>>> import numpy as np
>>> import numpy.linalg as la
>>> np.set_printoptions(suppress=True, linewidth=140)
>>> f = np.array([-2, 1, -2, -2, 2, 0, 0, -2]) + 0.5
>>> feats = np.outer(f, f) / (f @ f)
>>> feats.round(2)
array([[ 0.12, -0.12,  0.12,  0.12, -0.21, -0.04, -0.04,  0.12],
       [-0.12,  0.12, -0.12, -0.12,  0.21,  0.04,  0.04, -0.12],
       [ 0.12, -0.12,  0.12,  0.12, -0.21, -0.04, -0.04,  0.12],
       [ 0.12, -0.12,  0.12,  0.12, -0.21, -0.04, -0.04,  0.12],
       [-0.21,  0.21, -0.21, -0.21,  0.35,  0.07,  0.07, -0.21],
       [-0.04,  0.04, -0.04, -0.04,  0.07,  0.01,  0.01, -0.04],
       [-0.04,  0.04, -0.04, -0.04,  0.07,  0.01,  0.01, -0.04],
       [ 0.12, -0.12,  0.12,  0.12, -0.21, -0.04, -0.04,  0.12]])
>>> evals, vecs = la.eigh(feats)
>>> np.unique(evals.round(6) + 0, return_counts=True)[1]
array([7, 1])
>>> np.round(la.svd(feats, compute_uv=False), 2) + 0
array([1., 0., 0., 0., 0., 0., 0., 0.])
>>> (evals > 1e-8).sum(), (evals < -1e-8).sum()
(np.int64(1), np.int64(0))
>>> np.round(np.abs(vecs[:, -1]), 2)
array([0.35, 0.35, 0.35, 0.35, 0.59, 0.12, 0.12, 0.35])
>>> np.argsort(-la.norm(feats, axis=0).round(6), kind="stable")[:3]
array([4, 0, 1])
>>> M = np.array([[0, 1, 0, 0, 1],
...     [1, 0, 1, 1, 0],
...     [0, 1, 0, 0, 1],
...     [0, 1, 0, 0, 1],
...     [1, 0, 1, 1, 0]])
>>> M
array([[0, 1, 0, 0, 1],
       [1, 0, 1, 1, 0],
       [0, 1, 0, 0, 1],
       [0, 1, 0, 0, 1],
       [1, 0, 1, 1, 0]])
>>> np.round(la.eigvalsh(M).min(), 2)
np.float64(-2.45)
>>> np.all(la.eigvalsh(M) > 0)
np.False_
>>> t3 = np.stack([M, -1 * M, M[::-1]])
>>> np.round(la.norm(t3, axis=(1, 2)), 2)
array([3.46, 3.46, 3.46])
>>> np.round(la.det(t3), 2)
array([0., 0., 0.])
>>> la.matrix_rank(t3)
array([2, 2, 2])
>>> (t3 @ M.T).shape
(3, 5, 5)
>>> np.einsum("bij,cij->bc", t3, t3)
array([[ 12, -12,   2],
       [-12,  12,  -2],
       [  2,  -2,  12]])
>>> rk = la.matrix_rank(M)
>>> rk
np.int64(2)
>>> N = la.svd(M)[2][rk:].T
>>> [int(la.matrix_rank(np.delete(M, i, axis=0))) for i in range(5)]
[2, 2, 2, 2, 2]
>>> la.matrix_rank(M.T @ M), la.matrix_rank(M @ M.T)
(np.int64(2), np.int64(2))
>>> np.allclose(M @ N, 0)
True
>>> N.shape
(5, 3)
>>> np.round(N @ N.T, 2) + 0
array([[ 0.67,  0.  , -0.33, -0.33,  0.  ],
       [ 0.  ,  0.5 ,  0.  ,  0.  , -0.5 ],
       [-0.33,  0.  ,  0.67, -0.33,  0.  ],
       [-0.33,  0.  , -0.33,  0.67,  0.  ],
       [ 0.  , -0.5 ,  0.  ,  0.  ,  0.5 ]])
>>> [int(la.matrix_rank(M[:, :j + 1])) for j in range(5)]
[1, 2, 2, 2, 2]
>>> left, sig, vt = la.svd(M)
>>> vecs = vt[:(sig > 1e-8).sum()]
>>> rng = np.random.default_rng(7611)
>>> x = M[3] + 5 * M[4] + rng.integers(2) * np.eye(5)[3]
>>> x
array([5., 1., 5., 5., 1.])
>>> la.matrix_rank(np.vstack([M, x]))
np.int64(2)
>>> round(la.norm(x - vecs.T @ vecs @ x), 2)
np.float64(0.0)
>>> np.round(np.diag(vecs.T @ vecs), 2)
array([0.33, 0.5 , 0.33, 0.33, 0.5 ])
>>> np.allclose(M, M.T)
True
>>> (M + M.T) / 2
array([[0., 1., 0., 0., 1.],
       [1., 0., 1., 1., 0.],
       [0., 1., 0., 0., 1.],
       [0., 1., 0., 0., 1.],
       [1., 0., 1., 1., 0.]])
>>> np.round(np.sort(np.abs(la.eigvals(M))), 2) + 0
array([0.  , 0.  , 0.  , 2.45, 2.45])
>>> m1 = rng.normal(size=(42, 7))
>>> m1 = 10 * m1 / la.norm(m1, axis=1, keepdims=True)
>>> m1.round(2)
array([[-1.34, -2.02, -0.7 ,  5.27, -7.8 ,  1.1 , -1.96],
       [-4.49, -5.01, -1.77,  2.25, -1.97,  5.11,  4.06],
       [-3.63,  4.01, -4.09,  5.67, -3.64,  0.4 , -2.91],
       [ 3.96,  2.53, -0.8 ,  0.52, -8.43,  2.32, -0.73],
       [ 2.36,  4.96, -4.63,  2.24,  3.86, -4.9 ,  2.12],
       [ 3.65, -3.06, -2.34,  3.05,  7.37,  2.85,  0.24],
       [-6.24,  1.3 ,  0.45, -0.19, -1.86, -6.76, -3.15],
       [-4.67, -2.64,  6.86, -1.89,  0.63, -0.67,  4.44],
       [ 5.31, -1.04,  3.96, -6.09,  4.05,  0.38,  1.21],
       [-0.16,  0.46, -2.3 , -5.4 ,  3.46, -7.03, -1.97],
       [-6.71, -2.02,  3.84,  3.45, -1.21,  4.61, -1.22],
       [ 1.49, -1.58,  3.51, -0.52,  3.97,  6.8 ,  4.55],
       [-0.93,  3.61,  4.72, -6.15,  4.99,  0.91,  0.45],
       [-5.05,  0.49,  7.05, -4.24, -1.99,  0.65,  1.51],
       [-0.5 ,  5.63,  5.06, -2.89,  4.82,  0.49,  3.28],
       [ 6.26,  4.24,  1.06, -6.32,  0.67,  1.1 , -0.45],
       [ 2.  ,  5.14, -6.82, -1.12, -1.93,  3.9 ,  1.69],
       [-2.54,  2.6 , -2.45, -4.77, -4.12, -0.38,  6.4 ],
       [-3.09, -0.36,  1.01,  0.11, -8.92, -2.49, -1.85],
       [ 1.76,  0.49, -0.59,  1.56, -5.53,  5.73,  5.52],
       [-1.84,  6.69,  2.84, -1.56, -6.13,  1.86,  0.57],
       [-5.89,  3.5 , -0.74, -3.54,  5.65,  0.11, -2.83],
       [-2.49,  1.1 , -7.44, -0.66, -2.89, -5.33, -0.11],
       [ 2.5 ,  0.01, -6.74,  0.5 ,  4.02, -4.86, -2.87],
       [ 0.08, -2.  ,  4.23,  0.99,  1.72,  4.83, -7.13],
       [ 4.32,  4.83,  3.04, -0.68,  4.99, -3.96, -2.77],
       [ 5.13,  1.48, -0.27,  2.96,  7.49,  2.21,  1.3 ],
       [ 2.42, -1.62, -2.55, -3.75, -1.92,  3.82, -7.26],
       [-8.84, -2.36,  0.31, -0.46, -2.2 ,  2.54, -2.18],
       [-5.08, -3.6 ,  2.18,  3.23, -0.92,  0.53, -6.7 ],
       [ 2.99,  4.02,  6.47,  3.1 , -4.82,  0.5 , -0.18],
       [ 2.38, -9.16, -1.28,  2.09, -0.96,  1.  ,  1.6 ],
       [ 1.87,  2.81,  7.55, -0.48, -1.49, -2.37,  4.85],
       [-7.02,  0.73, -4.51,  2.1 ,  2.53, -3.58, -2.48],
       [-2.21, -2.26, -4.56, -7.09,  0.88, -4.14,  1.02],
       [-4.71,  3.2 ,  5.51, -2.67,  4.18, -3.03,  1.82],
       [-0.8 ,  5.68, -0.71,  3.32, -3.32,  6.64, -0.61],
       [-6.68,  0.11,  3.18,  1.89, -2.08, -5.74, -2.1 ],
       [-0.45, -8.34,  1.94, -2.72, -0.81, -4.26, -0.44],
       [-1.7 ,  1.75, -4.43, -7.38, -0.09, -0.49,  4.44],
       [-4.48,  5.08, -1.72, -5.75, -2.43, -1.03, -3.34],
       [ 3.7 ,  1.18,  1.82, -8.98,  0.48, -0.54,  0.67]])
>>> out = m1 / la.norm(m1, axis=1, keepdims=True)
>>> gram = out @ out.T
>>> np.argwhere(np.triu(np.abs(gram) > 0.95, 1))
array([], shape=(0, 2), dtype=int64)
>>> out = m1 / np.sqrt((m1 ** 2).mean(axis=1, keepdims=True))
>>> la.matrix_rank(m1 - m1.mean(axis=1, keepdims=True))
np.int64(6)
>>> A = np.load("mat.npy")
>>> A
array([[-5,  0,  0,  0],
       [ 0, -5,  0,  0],
       [ 0,  0, -4, -2],
       [ 0,  0, -3,  3]])
>>> f = np.array([1, -1])
>>> np.polyval(f, A[1])
array([-1, -6, -1, -1])
>>> np.array([np.convolve(row, f, "same") for row in A])
array([[-5,  5,  0,  0],
       [ 0, -5,  5,  0],
       [ 0,  0, -4,  2],
       [ 0,  0, -3,  6]])
>>> np.convolve(A[1], f)
array([ 0, -5,  5,  0,  0])
>>> np.correlate(A[1], A[3], "full")
array([  0, -15,  15,   0,   0,   0,   0])
>>> round(float(la.det(A)), 2)
-450.0
>>> (la.matrix_power((A != 0) + (A.T != 0) + np.eye(4), 4) > 0).astype(int)
array([[1, 0, 0, 0],
       [0, 1, 0, 0],
       [0, 0, 1, 1],
       [0, 0, 1, 1]])
>>> np.round(np.sort(la.eigvals(A).real), 2)
array([-5.  , -5.  , -4.77,  3.77])
>>> np.flatnonzero(la.matrix_power((A != 0) + (A.T != 0) + np.eye(4), 4)[2])
array([2, 3])
>>> A.reshape(2, -1)
array([[-5,  0,  0,  0,  0, -5,  0,  0],
       [ 0,  0, -4, -2,  0,  0, -3,  3]])
>>> t3 = A.reshape(4, 2, -1)
>>> np.einsum("ihd,jhd->hij", t3, t3).shape
(2, 4, 4)
>>> t3.transpose(1, 0, 2)
array([[[-5,  0],
        [ 0, -5],
        [ 0,  0],
        [ 0,  0]],

       [[ 0,  0],
        [ 0,  0],
        [-4, -2],
        [-3,  3]]])
>>> np.round(np.abs(la.eigvals(A)).max(), 2)
np.float64(5.0)
>>> la.matrix_power(A, 3)
array([[-125,    0,    0,    0],
       [   0, -125,    0,    0],
       [   0,    0,  -94,  -38],
       [   0,    0,  -57,   39]])
>>> J = np.loadtxt("run0.csv", delimiter=",")
>>> J
array([[5., 4., 4., 4., 0., 0., 4., 0., 0., 4., 4.],
       [4., 5., 4., 4., 0., 0., 4., 0., 0., 4., 4.],
       [4., 4., 5., 4., 0., 0., 4., 0., 0., 4., 4.],
       [4., 4., 4., 5., 0., 0., 4., 0., 0., 4., 4.],
       [0., 0., 0., 0., 5., 0., 0., 4., 4., 0., 0.],
       [0., 0., 0., 0., 0., 5., 0., 0., 0., 0., 0.],
       [4., 4., 4., 4., 0., 0., 5., 0., 0., 4., 4.],
       [0., 0., 0., 0., 4., 0., 0., 5., 4., 0., 0.],
       [0., 0., 0., 0., 4., 0., 0., 4., 5., 0., 0.],
       [4., 4., 4., 4., 0., 0., 4., 0., 0., 5., 4.],
       [4., 4., 4., 4., 0., 0., 4., 0., 0., 4., 5.]])
>>> # symmetric, so the eigenvalues are real
>>> x = np.ones(11)
>>> for _ in range(6):
...     x = J @ x
...     x /= la.norm(x)
...     print(round(x @ J @ x, 2))
... 
27.64
28.72
28.94
28.99
29.0
29.0
>>> x.round(2) + 0
array([0.38, 0.38, 0.38, 0.38, 0.  , 0.  , 0.38, 0.  , 0.  , 0.38, 0.38])
>>> W0 = np.array([[-1.0, -0.2, -1.5],
...     [0.6, -0.2, -1.5],
...     [-0.6, 1.5, 1.0],
...     [0.3, -1.2, 0.7],
...     [-0.4, -0.5, -0.8],
...     [0.8, -0.3, 0.4],
...     [-1.1, 0.6, -0.9],
...     [0.5, -0.4, 0.1],
...     [-0.6, -2.3, 0.3],
...     [-0.1, 0.3, -0.2],
...     [24.0, 26.0, 8.0],
...     [-1.3, 0.9, 1.9],
...     [-0.5, -1.0, -0.3],
...     [-0.7, 0.7, 0.4],
...     [-0.6, -1.3, -1.9],
...     [-1.3, -0.2, -0.1],
...     [0.1, 1.5, -0.1]])
>>> D = la.norm(W0[:, None] - W0[None], axis=-1)
>>> D[3].round(6).argsort(kind="stable")[:4]
array([ 3,  7,  5, 12])
>>> np.unravel_index(D.round(6).argmax(), D.shape)
(np.int64(8), np.int64(10))
>>> np.flatnonzero(D[3] < D.mean() / 2)
array([ 0,  1,  2,  3,  4,  5,  6,  7,  8,  9, 12, 13, 14, 15, 16])
>>> np.round(la.norm(W0, axis=1), 2)
array([ 1.81,  1.63,  1.9 ,  1.42,  1.02,  0.94,  1.54,  0.65,  2.4 ,  0.37, 36.28,  2.47,  1.16,  1.07,  2.38,  1.32,  1.51])
>>> la.matrix_rank(D ** 2)
np.int64(5)
>>> proj = W0 @ la.solve(W0.T @ W0, W0.T)
>>> np.allclose(proj @ proj, proj)
True
>>> round(float(np.trace(proj)), 2)
3.0
>>> np.round(la.eigvalsh(proj), 2) + 0
array([0., 0., 0., 0., 0., 0., 0., 0., 0., 0., 0., 0., 0., 0., 1., 1., 1.])
>>> f = np.array([-1, 0])
>>> np.polyval(f, W0[15])
array([1.3, 0.2, 0.1])
>>> np.convolve(W0[15], f)
array([1.3, 0.2, 0.1, 0. ])
>>> z = rng.permutation(3)
>>> out = W0[:, z] * rng.choice([-1, 1], 3)
>>> out
array([[-0.2, -1. , -1.5],
       [-0.2,  0.6, -1.5],
       [ 1.5, -0.6,  1. ],
       [-1.2,  0.3,  0.7],
       [-0.5, -0.4, -0.8],
       [-0.3,  0.8,  0.4],
       [ 0.6, -1.1, -0.9],
       [-0.4,  0.5,  0.1],
       [-2.3, -0.6,  0.3],
       [ 0.3, -0.1, -0.2],
       [26. , 24. ,  8. ],
       [ 0.9, -1.3,  1.9],
       [-1. , -0.5, -0.3],
       [ 0.7, -0.7,  0.4],
       [-1.3, -0.6, -1.9],
       [-0.2, -1.3, -0.1],
       [ 1.5,  0.1, -0.1]])
>>> left, _, vt = la.svd(W0.T @ out)
>>> z
array([1, 0, 2])
>>> X = np.load("case14.npy")
>>> X
array([[ -0.01,  -0.03,   0.01,  -0.03,  -0.02,   0.01,   0.  ,   0.  ,  -0.02,  -0.03,   0.01],
       [ -5.56,  -0.93,   2.41,  -3.39,  -1.19,  -4.34,  -1.18,   0.46,  -0.99,  -0.39,  -0.2 ],
       [ -5.74,   0.86,   2.11,   0.93,   1.76,  -1.5 ,  -0.97,   1.53,  -4.1 ,   2.8 ,   0.33],
       [ -2.17,  -0.97,   0.64,  -4.24,  -1.99,  -2.61,  -0.03,  -1.41,   0.77,  -2.79,   0.21],
       [ -8.8 ,   0.28,   3.3 ,  -1.04,   1.51,  -3.41,  -2.  ,   2.79,  -3.42,   2.71,  -1.  ],
       [ -7.21,   1.21,   1.52,  -0.04,   3.32,   0.32,  -1.38,   3.26,  -1.9 ,   2.3 ,  -2.39],
       [ -7.61,  -1.  ,   3.3 ,  -3.19,  -0.51,  -4.88,  -2.24,   2.47,  -0.7 ,   0.9 ,  -1.62],
       [ -3.11,  -0.44,  -0.02,  -4.69,  -1.03,  -1.31,   0.41,  -1.7 ,   0.6 ,  -3.52,  -0.11],
       [ -3.99,  -0.18,   1.78,   0.43,   1.41,  -1.19,  -1.96,   4.03,   0.58,   2.58,  -2.75],
       [ -9.92,  -0.22,   3.63,  -3.15,   0.5 ,  -4.71,  -1.99,   2.11,  -3.  ,   1.31,  -0.89],
       [ -1.98,  -0.1 ,   0.88,   0.21,   0.73,  -0.61,  -1.02,   2.  ,   0.3 ,   1.28,  -1.41],
       [ -2.03,  -0.11,   0.87,   0.21,   0.7 ,  -0.61,  -1.02,   2.03,   0.29,   1.31,  -1.46],
       [ -2.32,   0.82,   0.29,   0.08,   0.99,   0.23,   0.2 ,  -0.38,  -2.33,   0.39,   0.68],
       [ -6.49,  -0.32,   1.8 ,  -3.92,  -0.3 ,  -3.02,  -0.78,   0.17,  -1.21,  -1.08,  -0.5 ],
       [-10.82,   0.39,   2.98,  -3.62,   1.41,  -3.41,  -1.57,   1.78,  -3.22,   0.64,  -1.21],
       [ -8.62,   1.4 ,   2.4 ,   0.59,   3.35,  -0.82,  -1.6 ,   3.2 ,  -3.96,   3.4 ,  -1.41]])
>>> round(float(X[15] @ X[8]), 2)
70.75
>>> np.round(la.norm(X) ** 2 / la.norm(X, 2) ** 2, 2)
np.float64(1.26)
>>> np.round(la.norm(X, axis=0), 2)
array([25.04,  2.88,  8.4 , 10.13,  6.37, 10.53,  5.38,  8.62,  8.77,  8.16,  5.12])
>>> round(la.norm(X, 2) / la.norm(X), 2)
np.float64(0.89)
